$ python3 -q
>>> import numpy as np
>>> from numpy import linalg as LA
>>> np.set_printoptions(suppress=True, linewidth=200)
>>> M2 = np.array([[1, -1], [1, 0]])
>>> cent = np.array([[5, 0], [7, 1]])
>>> X = np.block([[M2, np.array([[-5, -2], [-5, -1]])], [np.zeros((2, 2)), cent]])
>>> X
array([[ 1., -1., -5., -2.],
       [ 1.,  0., -5., -1.],
       [ 0.,  0.,  5.,  0.],
       [ 0.,  0.,  7.,  1.]])
>>> print(np.round(LA.eigvals(X), 3))
[0.5+0.866j 0.5-0.866j 1. +0.j    5. +0.j   ]
>>> np.einsum("ii->", X)
np.float64(7.0)
>>> print(np.round(LA.det(X.T), 3))
5.0
>>> round(float(LA.eigvals(X).sum().real), 3)
7.0
>>> np.kron(np.eye(2, dtype=int), X)
array([[ 1., -1., -5., -2.,  0., -0., -0., -0.],
       [ 1.,  0., -5., -1.,  0.,  0., -0., -0.],
       [ 0.,  0.,  5.,  0.,  0.,  0.,  0.,  0.],
       [ 0.,  0.,  7.,  1.,  0.,  0.,  0.,  0.],
       [ 0., -0., -0., -0.,  1., -1., -5., -2.],
       [ 0.,  0., -0., -0.,  1.,  0., -5., -1.],
       [ 0.,  0.,  0.,  0.,  0.,  0.,  5.,  0.],
       [ 0.,  0.,  0.,  0.,  0.,  0.,  7.,  1.]])
>>> print(np.einsum("ij,ji->", X, X))
25.0
>>> np.round(LA.det(2 * X), 3), round(LA.det(X), 3)
(np.float64(80.0), np.float64(5.0))
>>> print(np.round(np.poly(X), 3))
[  1.  -7.  12. -11.   5.]
>>> np.allclose(X, X.T)
False
>>> np.round(np.sort(np.abs(LA.eigvals(X))), 3)
array([1., 1., 1., 5.])
>>> assert X == X.T
Traceback (most recent call last):
  File "<python-input-17>", line 1, in <module>
    assert X == X.T
           ^^^^^^^^
ValueError: The truth value of an array with more than one element is ambiguous. Use a.any() or a.all()
>>> np.trace(X)
np.float64(7.0)
>>> u = np.array([2, 5, 4, 1])
>>> M2 = X + np.outer(u, np.eye(4)[1])
>>> LA.matrix_rank(LA.inv(M2) - LA.inv(X), tol=1e-8)
np.int64(1)
>>> P = np.triu(np.array([[-1, 0, 3, 3], [1, 2, 2, 1], [-3, -1, -2, -2], [-1, -3, 3, -3]]), 1) + np.eye(4)
>>> M2 = P @ X @ LA.inv(P)
>>> print(M2)
[[  1.  -1.  30.  59.]
 [  1.   0.   9.  15.]
 [  0.   0.  -9. -20.]
 [  0.   0.   7.  15.]]
>>> LA.matrix_rank(M2)
np.int64(4)
>>> data, _ = LA.qr(np.array([[0.0, -1.9, 1.0, 1.0, 0.2, -2.2, -1.0],
...     [-0.8, 0.6, -0.2, 0.4, -0.6, -1.3, -0.2],
...     [-1.5, 2.1, -0.4, 1.7, -1.1, -0.1, -1.3],
...     [-0.9, 0.5, 0.1, -0.3, -0.5, 0.0, 0.1],
...     [-0.7, -0.7, -0.7, 0.9, -1.5, 1.5, -0.6],
...     [0.7, 1.2, -1.2, 0.3, 1.5, 0.9, -0.4],
...     [0.5, -0.3, 0.1, -0.9, 0.4, 0.2, 0.8]]))
>>> data.round(3)
array([[ 0.   , -0.635, -0.185,  0.593, -0.423,  0.006,  0.176],
       [ 0.36 ,  0.043,  0.068, -0.112, -0.27 , -0.882, -0.013],
       [ 0.676,  0.407, -0.153,  0.436,  0.199,  0.163,  0.313],
       [ 0.405, -0.01 , -0.12 , -0.494, -0.636,  0.414, -0.043],
       [ 0.315, -0.372,  0.838, -0.053,  0.166,  0.129,  0.113],
       [-0.315,  0.539,  0.468,  0.332, -0.525,  0.051,  0.052],
       [-0.225, -0.002, -0.046, -0.297, -0.011, -0.069,  0.924]])
>>> Uu, sigma, Vh = LA.svd(data, full_matrices=False)
>>> np.round(Vh @ Vh.T, 3) + 0
array([[1., 0., 0., 0., 0., 0., 0.],
       [0., 1., 0., 0., 0., 0., 0.],
       [0., 0., 1., 0., 0., 0., 0.],
       [0., 0., 0., 1., 0., 0., 0.],
       [0., 0., 0., 0., 1., 0., 0.],
       [0., 0., 0., 0., 0., 1., 0.],
       [0., 0., 0., 0., 0., 0., 1.]])
>>> np.round(Uu.T @ data @ Vh.T, 3) + 0
array([[1., 0., 0., 0., 0., 0., 0.],
       [0., 1., 0., 0., 0., 0., 0.],
       [0., 0., 1., 0., 0., 0., 0.],
       [0., 0., 0., 1., 0., 0., 0.],
       [0., 0., 0., 0., 1., 0., 0.],
       [0., 0., 0., 0., 0., 1., 0.],
       [0., 0., 0., 0., 0., 0., 1.]])
>>> round(float(np.sqrt((sigma ** 2).sum())), 3), round(LA.norm(data), 3)
(2.646, np.float64(2.646))
>>> Uu.shape, sigma.shape, Vh.shape
((7, 7), (7,), (7, 7))
>>> np.round(sigma / sigma[0], 3)
array([1., 1., 1., 1., 1., 1., 1.])
>>> (sigma > 1e-8).sum()
np.int64(7)
>>> print(sigma.round(3))
[1. 1. 1. 1. 1. 1. 1.]
>>> np.round(np.cumsum(sigma ** 2) / np.sum(sigma ** 2), 3)
array([0.143, 0.286, 0.429, 0.571, 0.714, 0.857, 1.   ])
